$ python -q
>>> import numpy as np
>>> np.set_printoptions(suppress=True, linewidth=100)
>>> J = np.array([[7, 4, -9, 9, -6, -3],
...     [4, -2, -4, 1, -5, 0],
...     [-7, -8, 0, 2, -3, -8],
...     [-1, 2, 4, -4, 0, -4]])
>>> J[:, 1] = 3 * J[:, 2]
>>> J
array([[  7, -27,  -9,   9,  -6,  -3],
       [  4, -12,  -4,   1,  -5,   0],
       [ -7,   0,   0,   2,  -3,  -8],
       [ -1,  12,   4,  -4,   0,  -4]])
>>> rng = np.random.default_rng(626490)
>>> M2 = J + rng.integers(-2, 3, (4, 1)) @ rng.integers(-2, 3, (1, 6))
>>> M2
array([[  9, -27, -10,  10,  -7,  -1],
       [  0, -12,  -2,  -1,  -3,  -4],
       [-11,   0,   2,   0,  -1, -12],
       [ -5,  12,   6,  -6,   2,  -8]])
>>> np.linalg.matrix_rank(M2 - J, tol=1e-8)
np.int64(1)
>>> th = np.radians(90)
>>> r_ = np.eye(6)
>>> r_[4, 4] = r_[5, 5] = np.cos(th)
>>> r_[4, 5], r_[5, 4] = -np.sin(th), np.sin(th)
>>> r_.round(3) + 0
array([[ 1.,  0.,  0.,  0.,  0.,  0.],
       [ 0.,  1.,  0.,  0.,  0.,  0.],
       [ 0.,  0.,  1.,  0.,  0.,  0.],
       [ 0.,  0.,  0.,  1.,  0.,  0.],
       [ 0.,  0.,  0.,  0.,  0., -1.],
       [ 0.,  0.,  0.,  0.,  1.,  0.]])
>>> M2 = J @ r_.T
>>> np.allclose(np.linalg.norm(J, axis=1), np.linalg.norm(M2, axis=1))
True
>>> np.abs(M2 - J).max(axis=0)
array([ 0.,  0.,  0.,  0., 11.,  5.])
>>> m1 = np.load("run17.npy")
>>> m1
array([[ 0,  1,  0,  0,  0],
       [-1,  0,  0,  0,  0],
       [ 0,  0,  0,  2,  0],
       [ 0,  0, -1,  0,  0],
       [ 0,  0,  0,  0, -2]])
>>> x0 = np.array([3, -1, 2, 2, 0])
>>> target = m1 @ x0
>>> target
array([-1, -3,  4, -2,  0])
>>> np.round(np.linalg.solve(m1.T, m1[4]), 3)
array([ 0., -0.,  0., -0.,  1.])
>>> np.round(np.linalg.solve(m1, -2 * target), 3)
array([-6.,  2., -4., -4., -0.])
>>> np.round(np.linalg.solve(m1, target + m1[:, 1]), 3)
array([ 3.,  0.,  2.,  2., -0.])
>>> np.round(np.linalg.solve(m1, m1[:, 4]), 3)
array([-0.,  0., -0.,  0.,  1.])
>>> Uu, sigma, Vh = np.linalg.svd(m1, full_matrices=False)
>>> Uu.shape, sigma.shape, Vh.shape
((5, 5), (5,), (5, 5))
>>> np.round(np.cumsum(sigma ** 2) / np.sum(sigma ** 2), 3)
array([0.364, 0.727, 0.818, 0.909, 1.   ])
>>> Vh @ Vh.T
array([[1., 0., 0., 0., 0.],
       [0., 1., 0., 0., 0.],
       [0., 0., 1., 0., 0.],
       [0., 0., 0., 1., 0.],
       [0., 0., 0., 0., 1.]])
>>> sigma / sigma[0]
array([1. , 1. , 0.5, 0.5, 0.5])
>>> sigma
array([2., 2., 1., 1., 1.])
>>> (sigma > 1e-8).sum()
np.int64(5)
>>> Uu.T @ m1 @ Vh.T
array([[2., 0., 0., 0., 0.],
       [0., 2., 0., 0., 0.],
       [0., 0., 1., 0., 0.],
       [0., 0., 0., 1., 0.],
       [0., 0., 0., 0., 1.]])
>>> u = np.array([0, 3, 2, 2, 2, 2])
>>> mat = np.array([np.roll(u, i) for i in range(6)])
>>> mat
array([[0, 3, 2, 2, 2, 2],
       [2, 0, 3, 2, 2, 2],
       [2, 2, 0, 3, 2, 2],
       [2, 2, 2, 0, 3, 2],
       [2, 2, 2, 2, 0, 3],
       [3, 2, 2, 2, 2, 0]])
>>> (mat + mat.T) / 2
array([[0. , 2.5, 2. , 2. , 2. , 2.5],
       [2.5, 0. , 2.5, 2. , 2. , 2. ],
       [2. , 2.5, 0. , 2.5, 2. , 2. ],
       [2. , 2. , 2.5, 0. , 2.5, 2. ],
       [2. , 2. , 2. , 2.5, 0. , 2.5],
       [2.5, 2. , 2. , 2. , 2.5, 0. ]])
>>> np.trace(mat)
np.int64(0)
